% ipython --no-banner

In [1]: import numpy as np

In [2]: np.set_printoptions(suppress=True, linewidth=140)

In [3]: J = np.loadtxt("run9.csv", delimiter=",")

In [4]: J
Out[4]: 
array([[3., 2., 0., 0., 0., 3., 2., 0., 2., 1.],
       [1., 3., 2., 0., 0., 0., 3., 2., 0., 2.],
       [2., 1., 3., 2., 0., 0., 0., 3., 2., 0.],
       [0., 2., 1., 3., 2., 0., 0., 0., 3., 2.],
       [2., 0., 2., 1., 3., 2., 0., 0., 0., 3.],
       [3., 2., 0., 2., 1., 3., 2., 0., 0., 0.],
       [0., 3., 2., 0., 2., 1., 3., 2., 0., 0.],
       [0., 0., 3., 2., 0., 2., 1., 3., 2., 0.],
       [0., 0., 0., 3., 2., 0., 2., 1., 3., 2.],
       [2., 0., 0., 0., 3., 2., 0., 2., 1., 3.]])

In [5]: w1 = np.array([[2, 3, 0, 0, 3, 1],
   ...:     [0, 3, 0, 3, 1, 2],
   ...:     [3, 1, 2, 3, 3, 0],
   ...:     [2, 0, 3, 1, 3, 3],
   ...:     [2, 3, 0, 1, 0, 3],
   ...:     [1, 2, 2, 2, 1, 1],
   ...:     [0, 0, 2, 2, 0, 3],
   ...:     [3, 2, 0, 1, 2, 2],
   ...:     [1, 1, 3, 3, 1, 2],
   ...:     [2, 1, 2, 1, 1, 1]])

In [6]: beta = np.array([7, 4, 2, -6, 6, 3])

In [7]: hid = np.maximum(J @ w1 + beta, 0)

In [8]: (hid > 0).astype(int)
Out[8]: 
array([[1, 1, 1, 1, 1, 1],
       [1, 1, 1, 1, 1, 1],
       [1, 1, 1, 1, 1, 1],
       [1, 1, 1, 1, 1, 1],
       [1, 1, 1, 1, 1, 1],
       [1, 1, 1, 1, 1, 1],
       [1, 1, 1, 1, 1, 1],
       [1, 1, 1, 1, 1, 1],
       [1, 1, 1, 1, 1, 1],
       [1, 1, 1, 1, 1, 1]])

In [9]: (hid > 0).mean(axis=0)
Out[9]: array([1., 1., 1., 1., 1., 1.])

In [10]: np.linalg.matrix_rank(hid)
Out[10]: np.int64(6)

In [11]: cent = np.array([[-3, -3, -1],
    ...:     [-1, 3, 2],
    ...:     [-3, 3, -1],
    ...:     [0, -1, 2],
    ...:     [-1, -2, -1],
    ...:     [-2, 2, -1]])

In [12]: hid @ cent
Out[12]: 
array([[-219.,   69.,    3.],
       [-221.,   28.,   -4.],
       [-271.,  -16.,  -32.],
       [-266.,   54.,  -26.],
       [-254.,   23.,  -22.],
       [-230.,   63.,  -12.],
       [-219.,   48.,    9.],
       [-275.,    2.,  -36.],
       [-272.,   63.,  -47.],
       [-244.,   39.,  -14.]])

In [13]: f, g = J[3], J[7]

In [14]: f @ g
Out[14]: np.float64(15.0)

In [15]: f @ f
Out[15]: np.float64(31.0)

In [16]: p = (f @ g) / (f @ f) * f

In [17]: p.round(1)
Out[17]: array([0. , 1. , 0.5, 1.5, 1. , 0. , 0. , 0. , 1.5, 1. ])

In [18]: np.round(np.linalg.norm(f + g) ** 2 + np.linalg.norm(f - g) ** 2, 1)
Out[18]: np.float64(124.0)

In [19]: np.round(g - p, 1)
Out[19]: array([ 0. , -1. ,  2.5,  0.5, -1. ,  2. ,  1. ,  3. ,  0.5, -1. ])

In [20]: out = J / np.sqrt((J ** 2).mean(axis=1, keepdims=True))

In [21]: np.linalg.matrix_rank(J - J.mean(axis=1, keepdims=True))
Out[21]: np.int64(9)

In [22]: np.linalg.matrix_rank(out) == np.linalg.matrix_rank(J)
Out[22]: np.True_

In [23]: rng = np.random.default_rng(61491)

In [24]: z = rng.permutation(10)

In [25]: z
Out[25]: array([5, 6, 3, 0, 8, 9, 4, 7, 1, 2])

In [26]: out = J[z][:, z]

In [27]: np.round(np.sort(np.abs(np.linalg.eigvals(out))), 1)
Out[27]: array([ 1. ,  1.9,  1.9,  2.9,  2.9,  4.5,  4.5,  6.2,  6.2, 13. ])

In [28]: round(float(np.linalg.det(out)), 1), round(np.linalg.det(J[z]), 1)
Out[28]: (306683.0, np.float64(-306683.0))

In [29]: np.diag(out)
Out[29]: array([3., 3., 3., 3., 3., 3., 3., 3., 3., 3.])

In [30]: A = np.array([[1.0, 2.5, -0.6, -0.6, 0.3],
    ...:     [-0.1, -1.2, 0.7, 0.5, -1.0],
    ...:     [-0.6, -0.4, -0.1, -0.2, -0.9],
    ...:     [-0.4, 3.1, -0.1, 0.0, 0.3],
    ...:     [0.1, -0.6, 0.1, 0.1, 1.7],
    ...:     [1.6, 0.3, 0.4, 1.1, 0.3],
    ...:     [1.4, -1.4, 1.3, 2.1, -0.2],
    ...:     [-1.9, -1.6, -0.2, -0.8, 0.4],
    ...:     [-0.5, -1.0, 0.5, -0.2, 0.0],
    ...:     [0.6, 1.3, -1.4, -1.8, -1.4],
    ...:     [0.6, 0.3, 2.5, -2.0, -1.5],
    ...:     [-1.0, 1.0, -2.3, 0.2, -0.3],
    ...:     [0.4, -0.9, -1.9, -1.6, 0.2]])

In [31]: A[9] = A[10] + 0.3 * rng.normal(size=5)

In [32]: A.round(1)
Out[32]: 
array([[ 1. ,  2.5, -0.6, -0.6,  0.3],
       [-0.1, -1.2,  0.7,  0.5, -1. ],
       [-0.6, -0.4, -0.1, -0.2, -0.9],
       [-0.4,  3.1, -0.1,  0. ,  0.3],
       [ 0.1, -0.6,  0.1,  0.1,  1.7],
       [ 1.6,  0.3,  0.4,  1.1,  0.3],
       [ 1.4, -1.4,  1.3,  2.1, -0.2],
       [-1.9, -1.6, -0.2, -0.8,  0.4],
       [-0.5, -1. ,  0.5, -0.2,  0. ],
       [ 0.6,  0.3,  1.9, -1.9, -1.6],
       [ 0.6,  0.3,  2.5, -2. , -1.5],
       [-1. ,  1. , -2.3,  0.2, -0.3],
       [ 0.4, -0.9, -1.9, -1.6,  0.2]])

In [33]: out = np.c_[A[:, :3] @ np.array([[-8, 6, -1], [-2, 7, 1], [-1, -9, -5]]), np.array([-2, -1, 0, 1, -2, 3, -2, 0, -1, -1, 2, -3, 1])]

In [34]: out.round(1)
Out[34]: 
array([[-12.4,  28.9,   4.5,  -2. ],
       [  2.5, -15.3,  -4.6,  -1. ],
       [  5.7,  -5.5,   0.7,   0. ],
       [ -2.9,  20.2,   4. ,   1. ],
       [  0.3,  -4.5,  -1.2,  -2. ],
       [-13.8,   8.1,  -3.3,   3. ],
       [ -9.7, -13.1,  -9.3,  -2. ],
       [ 18.6, -20.8,   1.3,   0. ],
       [  5.5, -14.5,  -3. ,  -1. ],
       [ -7.2, -11.4,  -9.8,  -1. ],
       [ -7.9, -16.8, -12.8,   2. ],
       [  8.3,  21.7,  13.5,  -3. ],
       [  0.5,  13.2,   8.2,   1. ]])

In [35]: np.round(np.linalg.lstsq(A, out[:, 0])[0], 1) + 0
Out[35]: array([-8., -2., -1.,  0.,  0.])

In [36]: np.linalg.matrix_rank(out)
Out[36]: np.int64(4)

In [37]: np.round(np.linalg.norm(np.linalg.qr(A)[0].T @ out, axis=0) ** 2 / ((out ** 2).sum(axis=0) + 1e-12), 1)
Out[37]: array([1. , 1. , 1. , 0.1])
